% ipython --no-banner

In [1]: import numpy as np

In [2]: np.set_printoptions(suppress=True, linewidth=200)

In [3]: J = np.loadtxt("data.csv", delimiter=",")

In [4]: J
Out[4]: 
array([[ 10.,   5.,  -1.,  -4.,   3.,   5.,  -4.],
       [  5.,  -2.,   2.,   3.,  -6.,   2.,   3.],
       [ -1.,   2.,   8.,   0.,   3.,   2.,   2.],
       [ -4.,   3.,   0.,   2.,  -1.,   8.,  -1.],
       [  3.,  -6.,   3.,  -1.,   8.,   0.,   2.],
       [  5.,   2.,   2.,   8.,   0., -10.,   4.],
       [ -4.,   3.,   2.,  -1.,   2.,   4.,   4.]])

In [5]: round(np.linalg.eigvalsh(J).min(), 3)
Out[5]: np.float64(-17.158)

In [6]: np.round(np.linalg.norm(J) ** 2 / np.linalg.norm(J, 2) ** 2, 3)
Out[6]: np.float64(2.942)

In [7]: np.round(np.linalg.norm(J, axis=1), 3)
Out[7]: array([13.856,  9.539,  9.274,  9.747, 11.091, 14.595,  8.124])

In [8]: np.round(np.linalg.norm(J, "nuc"), 3)
Out[8]: np.float64(70.878)

In [9]: E = np.arange(30).reshape(6, 5) + -1

In [10]: E
Out[10]: 
array([[-1,  0,  1,  2,  3],
       [ 4,  5,  6,  7,  8],
       [ 9, 10, 11, 12, 13],
       [14, 15, 16, 17, 18],
       [19, 20, 21, 22, 23],
       [24, 25, 26, 27, 28]])

In [11]: # looks like rank 2

In [12]: left, s, Vh = np.linalg.svd(E)

In [13]: s.round(3) + 0
Out[13]: array([87.738,  4.129,  0.   ,  0.   ,  0.   ])

In [14]: Y = left[:, :2] @ np.diag(s[:2]) @ Vh[:2]

In [15]: np.linalg.matrix_rank(Y)
Out[15]: np.int64(2)

In [16]: round(np.abs(E - Y).max(), 3)
Out[16]: np.float64(0.0)

In [17]: np.unique(E.round(6), axis=0).shape
Out[17]: (6, 5)

In [18]: r = np.linalg.matrix_rank(E)

In [19]: r
Out[19]: np.int64(2)

In [20]: null = np.linalg.svd(E)[2][r:].T

In [21]: null.shape
Out[21]: (5, 3)

In [22]: [int(np.linalg.matrix_rank(np.delete(E, i, axis=0))) for i in range(6)]
Out[22]: [2, 2, 2, 2, 2, 2]

In [23]: [int(np.linalg.matrix_rank(E[:, :j + 1])) for j in range(5)]
Out[23]: [1, 2, 2, 2, 2]

In [24]: np.round(null @ null.T, 3) + 0
Out[24]: 
array([[ 0.4, -0.4, -0.2,  0. ,  0.2],
       [-0.4,  0.7, -0.2, -0.1,  0. ],
       [-0.2, -0.2,  0.8, -0.2, -0.2],
       [ 0. , -0.1, -0.2,  0.7, -0.4],
       [ 0.2,  0. , -0.2, -0.4,  0.4]])

In [25]: Y = np.linalg.inv(J)

In [26]: np.allclose(Y, J.T)
Out[26]: False

In [27]: np.round(np.linalg.inv(Y), 3) + 0
Out[27]: 
array([[ 10.,   5.,  -1.,  -4.,   3.,   5.,  -4.],
       [  5.,  -2.,   2.,   3.,  -6.,   2.,   3.],
       [ -1.,   2.,   8.,   0.,   3.,   2.,   2.],
       [ -4.,   3.,   0.,   2.,  -1.,   8.,  -1.],
       [  3.,  -6.,   3.,  -1.,   8.,   0.,   2.],
       [  5.,   2.,   2.,   8.,   0., -10.,   4.],
       [ -4.,   3.,   2.,  -1.,   2.,   4.,   4.]])

In [28]: np.round(np.linalg.cond(J), 3)
Out[28]: np.float64(4.734)

In [29]: np.round(np.linalg.det(J) * Y, 3)
Out[29]: 
array([[ 232420.,  199112.,  -64300.,  -83144.,   79848.,   70334.,  -15808.],
       [ 199112., -173249.,   72237.,  -25829., -302616.,  167002.,  270779.],
       [ -64300.,   72237.,  663051.,  -90403.,  -98446.,  -90548., -332833.],
       [ -83144.,  -25829.,  -90403.,  653039.,  201180.,  339466., -295367.],
       [  79848., -302616.,  -98446.,  201180.,  329996.,  155134.,   86196.],
       [  70334.,  167002.,  -90548.,  339466.,  155134.,  -82868.,   80524.],
       [ -15808.,  270779., -332833., -295367.,   86196.,   80524.,  842831.]])

In [30]: round(np.linalg.slogdet(J)[0], 3)
Out[30]: np.float64(1.0)
